% python3 -q
>>> import numpy as np
>>> np.set_printoptions(suppress=True, linewidth=120)
>>> rng = np.random.default_rng(14)
>>> E = np.eye(3, dtype=int)[rng.permutation(3)] * np.array([0, 0, 2])
>>> E
array([[0, 0, 2],
       [0, 0, 0],
       [0, 0, 0]])
>>> U, s, Vh = np.linalg.svd(E)
>>> vecs = Vh[:(s > 1e-8).sum()]
>>> vec = E[1] + 2 * E[0] + rng.integers(2) * np.eye(3)[2]
>>> vec
array([0., 0., 5.])
>>> np.linalg.matrix_rank(np.vstack([E, vec]))
np.int64(1)
>>> np.allclose(vecs.T @ vecs @ vec, vec)
True
>>> round(np.linalg.norm(vec - vecs.T @ vecs @ vec), 1)
np.float64(0.0)
>>> np.diag(vecs.T @ vecs)
array([0., 0., 1.])
>>> M = np.load("test10.npy")
>>> M.round(1) + 0
array([[0.1, 0.2, 0.2, 0.2, 0. ],
       [0.2, 0.3, 0.3, 0.3, 0.1],
       [0.2, 0.3, 0.3, 0.3, 0.1],
       [0.2, 0.3, 0.3, 0.3, 0.1],
       [0. , 0.1, 0.1, 0.1, 0. ]])
>>> rk = np.linalg.matrix_rank(M)
>>> rk
np.int64(1)
>>> null = np.linalg.svd(M)[2][rk:].T
>>> np.round(null @ null.T, 1) + 0
array([[ 0.9, -0.2, -0.2, -0.2,  0. ],
       [-0.2,  0.7, -0.3, -0.3, -0.1],
       [-0.2, -0.3,  0.7, -0.3, -0.1],
       [-0.2, -0.3, -0.3,  0.7, -0.1],
       [ 0. , -0.1, -0.1, -0.1,  1. ]])
>>> [int(np.linalg.matrix_rank(M[:, :j + 1])) for j in range(5)]
[1, 1, 1, 1, 1]
>>> [int(np.linalg.matrix_rank(M[:i])) for i in range(1, len(M) + 1)]
[1, 1, 1, 1, 1]
>>> U, s, Vh = np.linalg.svd(M)
>>> vecs = Vh[:(s > 1e-8).sum()]
>>> vec = M[4] + -2 * M[3] + rng.integers(2) * np.eye(5)[3]
>>> vec.round(1)
array([-0.3, -0.5, -0.5, -0.5, -0.1])
>>> round(np.linalg.norm(vec - vecs.T @ vecs @ vec), 1)
np.float64(0.0)
>>> np.linalg.matrix_rank(np.vstack([M, vec]))
np.int64(1)
>>> np.allclose(vecs.T @ vecs @ vec, vec)
True
>>> np.round(vecs.T @ vecs, 1) + 0
array([[0.1, 0.2, 0.2, 0.2, 0. ],
       [0.2, 0.3, 0.3, 0.3, 0.1],
       [0.2, 0.3, 0.3, 0.3, 0.1],
       [0.2, 0.3, 0.3, 0.3, 0.1],
       [0. , 0.1, 0.1, 0.1, 0. ]])
>>> mat = np.loadtxt("x.csv", delimiter=",")
>>> mat
array([[0., 0., 3., 3., 0., 1., 2., 1.],
       [2., 0., 0., 2., 1., 0., 0., 3.],
       [3., 0., 1., 1., 2., 2., 1., 0.],
       [0., 0., 1., 1., 2., 0., 2., 2.],
       [2., 1., 2., 0., 1., 3., 3., 2.],
       [1., 1., 2., 2., 3., 1., 3., 1.],
       [0., 1., 0., 0., 0., 1., 3., 1.]])
>>> np.round(np.linalg.norm(mat, axis=0), 1)
array([4.2, 1.7, 4.4, 4.4, 4.4, 4. , 6. , 4.5])
>>> np.round(np.linalg.norm(mat, 1), 1), round(float(np.linalg.norm(mat, np.inf)), 1)
(np.float64(14.0), 14.0)
>>> round(float(np.linalg.norm(mat[4], 1)), 1), round(float(np.linalg.norm(mat[4], np.inf)), 1)
(14.0, 3.0)
>>> np.round(np.linalg.norm(mat, axis=1), 1)
array([4.9, 4.2, 4.5, 3.7, 5.7, 5.5, 3.5])
>>> np.linalg.norm(mat, axis=1).argmax()
np.int64(4)
>>> round(float(np.linalg.norm(mat, 2)), 1)
10.2
>>> mat[4] @ mat[1]
np.float64(11.0)
>>> C2 = mat.T @ mat
>>> np.diag(C2)
array([18.,  3., 19., 19., 19., 16., 36., 20.])
>>> np.trace(C2), (mat ** 2).sum()
(np.float64(150.0), np.float64(150.0))
>>> np.allclose(C2, C2.T)
True
>>> np.linalg.matrix_rank(C2)
np.int64(7)
>>> np.round(np.linalg.svd(mat, compute_uv=False) ** 2, 1)
array([103.6,  14.8,  13.9,   9. ,   6.7,   1.6,   0.4])
>>> C2
array([[18.,  3.,  9.,  9., 13., 13., 12., 11.],
       [ 3.,  3.,  4.,  2.,  4.,  5.,  9.,  4.],
       [ 9.,  4., 19., 15., 12., 13., 21., 11.],
       [ 9.,  2., 15., 19., 12.,  7., 15., 13.],
       [13.,  4., 12., 12., 19., 10., 18., 12.],
       [13.,  5., 13.,  7., 10., 16., 19.,  9.],
       [12.,  9., 21., 15., 18., 19., 36., 18.],
       [11.,  4., 11., 13., 12.,  9., 18., 20.]])
>>> (mat @ mat.T).shape
(7, 7)
>>> M2 = C2[0, 0] * C2[1:] - np.outer(C2[1:, 0], C2[0])
>>> M2
array([[  0.,  45.,  45.,   9.,  33.,  51., 126.,  39.],
       [  0.,  45., 261., 189.,  99., 117., 270.,  99.],
       [  0.,   9., 189., 261.,  99.,   9., 162., 135.],
       [  0.,  33.,  99.,  99., 173.,  11., 168.,  73.],
       [  0.,  51., 117.,   9.,  11., 119., 186.,  19.],
       [  0., 126., 270., 162., 168., 186., 504., 192.],
       [  0.,  39.,  99., 135.,  73.,  19., 192., 239.]])
>>> np.flatnonzero(~M2.round(6).any(axis=1))
array([], dtype=int64)
>>> np.round(C2[:, 0] / C2[0, 0], 1)
array([1. , 0.2, 0.5, 0.5, 0.7, 0.7, 0.7, 0.6])
>>> np.linalg.matrix_rank(M2), np.linalg.matrix_rank(C2)
(np.int64(6), np.int64(7))
>>> vec = np.array([0, 5, 2, 5, 1, 5, 1, 1])
>>> a = np.maximum(mat @ vec, 0)
>>> mat.T @ a
array([179.,  75., 242., 210., 203., 204., 329., 202.])
>>> np.maximum(mat @ (3 * vec), 0)
array([87., 42., 60., 39., 90., 93., 42.])
>>> theta = np.radians(36)
>>> R = np.eye(8)
>>> R[3, 3] = R[7, 7] = np.cos(theta)
>>> R[3, 7], R[7, 3] = -np.sin(theta), np.sin(theta)
>>> R.round(1)
array([[ 1. ,  0. ,  0. ,  0. ,  0. ,  0. ,  0. ,  0. ],
       [ 0. ,  1. ,  0. ,  0. ,  0. ,  0. ,  0. ,  0. ],
       [ 0. ,  0. ,  1. ,  0. ,  0. ,  0. ,  0. ,  0. ],
       [ 0. ,  0. ,  0. ,  0.8,  0. ,  0. ,  0. , -0.6],
       [ 0. ,  0. ,  0. ,  0. ,  1. ,  0. ,  0. ,  0. ],
       [ 0. ,  0. ,  0. ,  0. ,  0. ,  1. ,  0. ,  0. ],
       [ 0. ,  0. ,  0. ,  0. ,  0. ,  0. ,  1. ,  0. ],
       [ 0. ,  0. ,  0. ,  0.6,  0. ,  0. ,  0. ,  0.8]])
>>> M2 = mat @ R.T
>>> np.allclose(mat @ mat.T, M2 @ M2.T)
True
>>> np.round(np.abs(M2 - mat).max(axis=0), 1)
array([0. , 0. , 0. , 2.1, 0. , 0. , 0. , 1.6])
>>> M2.round(1)
array([[ 0. ,  0. ,  3. ,  1.8,  0. ,  1. ,  2. ,  2.6],
       [ 2. ,  0. ,  0. , -0.1,  1. ,  0. ,  0. ,  3.6],
       [ 3. ,  0. ,  1. ,  0.8,  2. ,  2. ,  1. ,  0.6],
       [ 0. ,  0. ,  1. , -0.4,  2. ,  0. ,  2. ,  2.2],
       [ 2. ,  1. ,  2. , -1.2,  1. ,  3. ,  3. ,  1.6],
       [ 1. ,  1. ,  2. ,  1. ,  3. ,  1. ,  3. ,  2. ],
       [ 0. ,  1. ,  0. , -0.6,  0. ,  1. ,  3. ,  0.8]])
>>> np.round(np.linalg.svd(mat, compute_uv=False), 1), np.round(np.linalg.svd(M2, compute_uv=False), 1)
(array([10.2,  3.8,  3.7,  3. ,  2.6,  1.2,  0.6]), array([10.2,  3.8,  3.7,  3. ,  2.6,  1.2,  0.6]))
>>> np.allclose(np.linalg.norm(mat, axis=1), np.linalg.norm(M2, axis=1))
True
